$ python3 -q
>>> import numpy as np
>>> np.set_printoptions(precision=2, suppress=True, linewidth=140, sign=" ")
>>> W0 = np.load("data.npy")
>>> W0
array([[-2, -2, -2, -2],
       [-2, -4, -4, -4],
       [-2, -4, -6, -6],
       [-2, -4, -6, -8]])
>>> np.linalg.svd(W0, compute_uv=False)
array([ 16.58,   2.  ,   0.85,   0.57])
>>> W0.shape
(4, 4)
>>> W0.sum(axis=1)
array([ -8, -14, -18, -20])
>>> np.linalg.matrix_rank(W0)
np.int64(4)
>>> W0 - W0[0]
array([[ 0,  0,  0,  0],
       [ 0, -2, -2, -2],
       [ 0, -2, -4, -4],
       [ 0, -2, -4, -6]])
>>> round(np.linalg.norm(W0), 2)
np.float64(16.73)
>>> np.count_nonzero(W0)
np.int64(16)
>>> W0.mean(axis=0)
array([-2. , -3.5, -4.5, -5. ])
>>> np.diff(W0, axis=0)
array([[ 0, -2, -2, -2],
       [ 0,  0, -2, -2],
       [ 0,  0,  0, -2]])
>>> hat = np.triu(np.array([[0, 2, 1, -1], [2, -1, 2, 1], [-2, 1, -1, -2], [1, -2, 2, -2]]), 1) + np.eye(4)
>>> M2 = hat @ W0 @ np.linalg.inv(hat)
>>> np.linalg.matrix_rank(M2)
np.int64(4)
>>> np.poly(M2)
array([  1.,  20.,  60.,  56.,  16.])
>>> r0 = np.array([-1, -2, 1, -2])
>>> M2 = W0 + np.outer(r0, np.eye(4)[3])
>>> np.round(np.linalg.det(M2) / np.linalg.det(W0), 2), round(1 + np.linalg.solve(W0, r0)[3], 2)
(np.float64(2.5), np.float64(2.5))
>>> data = np.array([[-0.8, 0.7, -1.1, -0.4, -1.4],
...     [0.8, -0.5, -0.3, 2.1, 0.5],
...     [0.3, 0.1, 0.6, 0.5, -0.3]])
>>> data[:, 2] *= 10
>>> data
array([[ -0.8,   0.7, -11. ,  -0.4,  -1.4],
       [  0.8,  -0.5,  -3. ,   2.1,   0.5],
       [  0.3,   0.1,   6. ,   0.5,  -0.3]])
>>> [round(float(np.linalg.det(W0[:i, :i])), 2) + 0 for i in range(1, 5)]
[-2.0, 4.0, -8.0, 16.0]
>>> np.all(np.linalg.eigvalsh(W0) > 0)
np.False_
>>> M2 = data / np.linalg.norm(data, axis=1, keepdims=True)
>>> C2 = M2 @ M2.T
>>> (np.abs(C2) > 0.9).astype(int)
array([[ 1,  0,  1],
       [ 0,  1,  0],
       [ 1,  0,  1]])
>>> np.argwhere(np.triu(np.abs(C2) > 0.95, 1))
array([[ 0,  2]])
>>> C2
array([[ 1.  ,  0.72, -0.98],
       [ 0.72,  1.  , -0.73],
       [-0.98, -0.73,  1.  ]])
>>> (C2 - 2 * np.eye(3)).round(6).argmax(axis=1)
array([ 1,  0,  1])
>>> data @ data
Traceback (most recent call last):
  File "<python-input-31>", line 1, in <module>
    data @ data
    ~~~~~^~~~~~
ValueError: matmul: Input operand 1 has a mismatch in its core dimension 0, with gufunc signature (n?,k),(k,m?)->(n?,m?) (size 3 is different from 5)
>>> C2 = data.T @ data
>>> np.linalg.svd(data, compute_uv=False) ** 2
array([ 167.51,    6.66,    1.07])
>>> np.linalg.matrix_rank(C2)
np.int64(3)
>>> np.allclose(C2, C2.T)
True
>>> np.round(np.linalg.eigvalsh(C2)[::-1], 2) + 0
array([ 167.51,    6.66,    1.07,    0.  ,    0.  ])
>>> E = np.load("x.npy")
>>> E
array([[ -3,  -2,  -3,  -2,  -1],
       [ -1,  -2,  -4,   0,  -1],
       [ -3,  -4,  -5,   2,  -2],
       [ -6,  -5,  -4,   2,   1],
       [ -7,  -3,  -5,   1,   4],
       [-10,  -2,  -3,   0,   3],
       [-10,  -3,  -3,  -3,   2],
       [-12,  -6,  -6,  -3,   5],
       [-10,  -5,  -5,  -5,   6],
       [-10,  -5,  -6,  -8,   8],
       [ -9,  -4,  -9, -10,   7],
       [-11,  -3, -11,  -9,   7],
       [-11,  -3, -10,  -7,   9],
       [-12,  -6,  -8, -10,   7],
       [-13,  -3,  -5, -11,  10],
       [-11,  -3,  -3, -13,   9],
       [-11,  -6,  -4, -13,  11],
       [-13,  -4,  -3, -11,   8],
       [-14,  -4,  -3, -13,   5],
       [-11,  -4,  -2, -10,   2],
       [ -8,  -4,   1,  -7,   3],
       [ -6,  -5,   2,  -4,   3],
       [ -4,  -7,   1,  -2,   4],
       [ -4,  -7,   2,  -4,   3],
       [ -6,  -9,   5,  -1,   1],
       [ -7,  -8,   3,  -4,   3],
       [ -4, -11,   0,  -7,   5]])
>>> x = np.array([2, 2, 0, 0, 1])
>>> rhs = E @ x
>>> np.round(np.linalg.solve(E.T @ E, E.T @ rhs), 2) + 0
array([ 2.,  2.,  0.,  0.,  1.])
>>> np.round(np.linalg.pinv(E) @ E, 2) + 0
array([[ 1.,  0.,  0.,  0.,  0.],
       [ 0.,  1.,  0.,  0.,  0.],
       [ 0.,  0.,  1.,  0.,  0.],
       [ 0.,  0.,  0.,  1.,  0.],
       [ 0.,  0.,  0.,  0.,  1.]])
>>> rng = np.random.default_rng(572365)
>>> rhs = rhs + 0.05 * rng.normal(size=27)
>>> rhs
array([-11.  ,  -7.07, -16.02, -21.03, -16.09, -21.11, -24.  , -30.97, -24.03, -21.97, -19.  , -20.98, -18.96, -29.05, -22.04, -19.05,
       -22.97, -26.04, -31.07, -28.01, -20.93, -18.95, -17.97, -19.05, -29.03, -27.01, -24.95])
>>> c, *_ = np.linalg.lstsq(E, rhs)
>>> [round(float(np.linalg.norm(np.linalg.solve(E.T @ E + lam * np.eye(5), E.T @ rhs))), 2) for lam in (0, 1, 10, 100)]
[3.0, 2.99, 2.89, 2.34]
>>> c.round(2) + 0
array([ 2.01,  2.  ,  0.  ,  0.  ,  1.  ])
>>> c.round()
array([ 2.,  2., -0., -0.,  1.])
>>> np.round(E.T @ (rhs - E @ c), 2) + 0
array([ 0.,  0.,  0.,  0.,  0.])
>>> mat = np.load("mat.npy")
>>> mat
array([[ 1.,  2., -1.,  0.],
       [ 2., -1., -1.,  1.],
       [10.,  6., -6.,  2.],
       [ 4.,  2., -2.,  0.]])
>>> np.allclose(mat @ mat.T, mat.T @ mat)
False
>>> np.allclose(mat, mat.T)
False
>>> mat @ mat
array([[ -5.,  -6.,   3.,   0.],
       [ -6.,   1.,   3.,  -3.],
       [-30., -18.,  16.,  -6.],
       [-12.,  -6.,   6.,  -2.]])
>>> (mat - mat.T) / 2
array([[ 0. ,  0. , -5.5, -2. ],
       [ 0. ,  0. , -3.5, -0.5],
       [ 5.5,  3.5,  0. ,  2. ],
       [ 2. ,  0.5, -2. ,  0. ]])
>>> Q = mat.astype(float).copy()
>>> for j in range(4):
...     Q[:, j] -= Q[:, :j] @ (Q[:, :j].T @ Q[:, j])
...     Q[:, j] /= np.linalg.norm(Q[:, j])
... 
>>> np.round(Q.T @ Q, 2) + 0
array([[ 1.,  0.,  0.,  0.],
       [ 0.,  1.,  0.,  0.],
       [ 0.,  0.,  1.,  0.],
       [ 0.,  0.,  0.,  1.]])
>>> np.round(Q.T @ mat, 2) + 0
array([[11.  ,  6.18, -6.45,  2.  ],
       [ 0.  ,  2.6 , -0.42, -0.52],
       [ 0.  ,  0.  ,  0.4 , -0.78],
       [ 0.  ,  0.  ,  0.  ,  0.35]])
>>> M2 = np.array([[0, 4, 7], [6, 7, 9]])
>>> Z = np.kron(M2, mat)
>>> np.linalg.matrix_rank(Z)
np.int64(8)
>>> Z.shape
(8, 12)
>>> F = np.load("out0.npy")
>>> F
array([[ 0,  0,  0,  0,  0,  1],
       [ 0,  0,  1,  0,  0,  0],
       [ 0,  1,  0,  0,  0,  0],
       [ 0,  0,  0,  0,  1,  0],
       [ 0,  0,  0,  1,  0,  0],
       [ 1,  0,  0,  0,  0,  0]])
>>> ev, vecs = np.linalg.eigh(F)
>>> ev.sum(), np.trace(F)
(np.float64(0.0), np.int64(0))
>>> np.linalg.eigvalsh(F @ F)
array([ 1.,  1.,  1.,  1.,  1.,  1.])
>>> F.sum(axis=0)
array([ 1,  1,  1,  1,  1,  1])
>>> Lm = np.diag(F.sum(axis=1)) - F
>>> np.linalg.matrix_rank(Lm)
np.int64(3)
>>> np.linalg.eigvalsh(Lm)
array([ 0.,  0.,  0.,  2.,  2.,  2.])
>>> (np.linalg.eigvalsh(Lm) < 1e-8).sum()
np.int64(3)
>>> W1 = np.array([[8, 4, -2],
...     [-3, 3, 7],
...     [-8, 4, 4],
...     [-5, 0, -2],
...     [1, -7, 3],
...     [-7, 7, 3]])
>>> c = np.array([-2, -1, -3])
>>> act = np.maximum(F @ W1 + c, 0)
>>> act
array([[ 0,  6,  0],
       [ 0,  3,  1],
       [ 0,  2,  4],
       [ 0,  0,  0],
       [ 0,  0,  0],
       [ 6,  3,  0]])
>>> (act > 0).astype(int)
array([[ 0,  1,  0],
       [ 0,  1,  1],
       [ 0,  1,  1],
       [ 0,  0,  0],
       [ 0,  0,  0],
       [ 1,  1,  0]])
>>> (act > 0).mean(axis=0)
array([ 0.17,  0.67,  0.33])
>>> Z = np.array([[6, 0], [6, 7], [0, 8]])
>>> W1 @ Z
array([[ 72,  12],
       [  0,  77],
       [-24,  60],
       [-30, -16],
       [-36, -25],
       [  0,  73]])
>>> act @ Z
array([[ 36,  42],
       [ 18,  29],
       [ 12,  46],
       [  0,   0],
       [  0,   0],
       [ 54,  21]])
>>> K = np.load("run13.npy")
>>> K
array([[ 0,  4,  3, -2,  0],
       [ 0,  4,  3, -2,  0],
       [-1,  3,  2, -3, -1],
       [-1,  3,  2, -3, -1],
       [ 0,  4,  3, -2,  0],
       [ 0,  4,  3, -2,  0],
       [ 0,  4,  3, -2,  0]])
>>> Uu, sig, VT = np.linalg.svd(K)
>>> vecs = VT[:(sig > 1e-8).sum()]
>>> x = K[6] + -2 * K[2] + rng.integers(2) * np.eye(5)[4]
>>> x
array([ 2., -2., -1.,  4.,  2.])
>>> np.linalg.matrix_rank(np.vstack([K, x]))
np.int64(2)
>>> vecs.T @ vecs
array([[ 0.24,  0.07,  0.12,  0.33,  0.24],
       [ 0.07,  0.57,  0.45, -0.17,  0.08],
       [ 0.12,  0.45,  0.37, -0.05,  0.12],
       [ 0.33, -0.17, -0.05,  0.57,  0.33],
       [ 0.24,  0.08,  0.12,  0.33,  0.24]])
>>> np.allclose(vecs.T @ vecs @ x, x)
True
>>> rk = np.linalg.matrix_rank(K)
>>> rk
np.int64(2)
>>> null = np.linalg.svd(K)[2][rk:].T
>>> [int(np.linalg.matrix_rank(K[:i])) for i in range(1, len(K) + 1)]
[1, 1, 2, 2, 2, 2, 2]
>>> [int(np.linalg.matrix_rank(np.delete(K, i, axis=0))) for i in range(7)]
[2, 2, 2, 2, 2, 2, 2]
>>> null.shape
(5, 3)
>>> np.allclose(K @ null, 0)
True
>>> np.linalg.matrix_rank(K.T @ K), np.linalg.matrix_rank(K @ K.T)
(np.int64(2), np.int64(2))
>>> feats = np.load("case10.npy")
>>> feats
array([[ -4,  -9,   5,  -6,  -3],
       [  4,   7,   9,   0,  -6],
       [  4,   7,   9,   0,  -6],
       [ -7,  -6,  -7, -15, -12],
       [  6,  13,  17,  -6, -18],
       [ -4, -12,  12,  -6,  -3]])
>>> np.argsort(-np.linalg.norm(feats, axis=0).round(6), kind="stable")[:3]
array([ 2,  4,  1])
>>> np.round(np.linalg.norm(feats, 2) / np.linalg.norm(feats), 2)
np.float64(0.74)
>>> np.linalg.matrix_rank(feats, rtol=0.1)
np.int64(3)
>>> A = np.loadtxt("sample19.csv", delimiter=",")
>>> A
array([[ 0.24, -0.01,  0.78, -0.66,  1.47, -0.87],
       [-1.46,  0.31,  0.74,  0.99,  0.01, -0.49],
       [-0.06,  1.31,  0.87, -0.63, -0.1 ,  1.06],
       [-0.06, -1.34,  1.23, -0.42, -0.64,  0.33],
       [ 0.55, -0.34,  0.28,  1.23,  0.94,  1.06],
       [-1.22, -0.53, -0.71, -0.71,  0.74,  0.82]])
>>> Q, Rm = np.linalg.qr(A)
>>> np.round(abs(Rm[0, 0]), 2), round(float(np.linalg.norm(A[:, 0])), 2)
(np.float64(2.0), 2.0)
>>> Rm.round(2) + 0
array([[-2.,  0.,  0.,  0.,  0.,  0.],
       [ 0., -2.,  0.,  0.,  0.,  0.],
       [ 0.,  0., -2.,  0.,  0.,  0.],
       [ 0.,  0.,  0., -2.,  0.,  0.],
       [ 0.,  0.,  0.,  0., -2.,  0.],
       [ 0.,  0.,  0.,  0.,  0., -2.]])
>>> np.allclose(Rm.T @ Rm, A.T @ A)
True
>>> round(float(np.trace(Q @ Q.T)), 2)
6.0
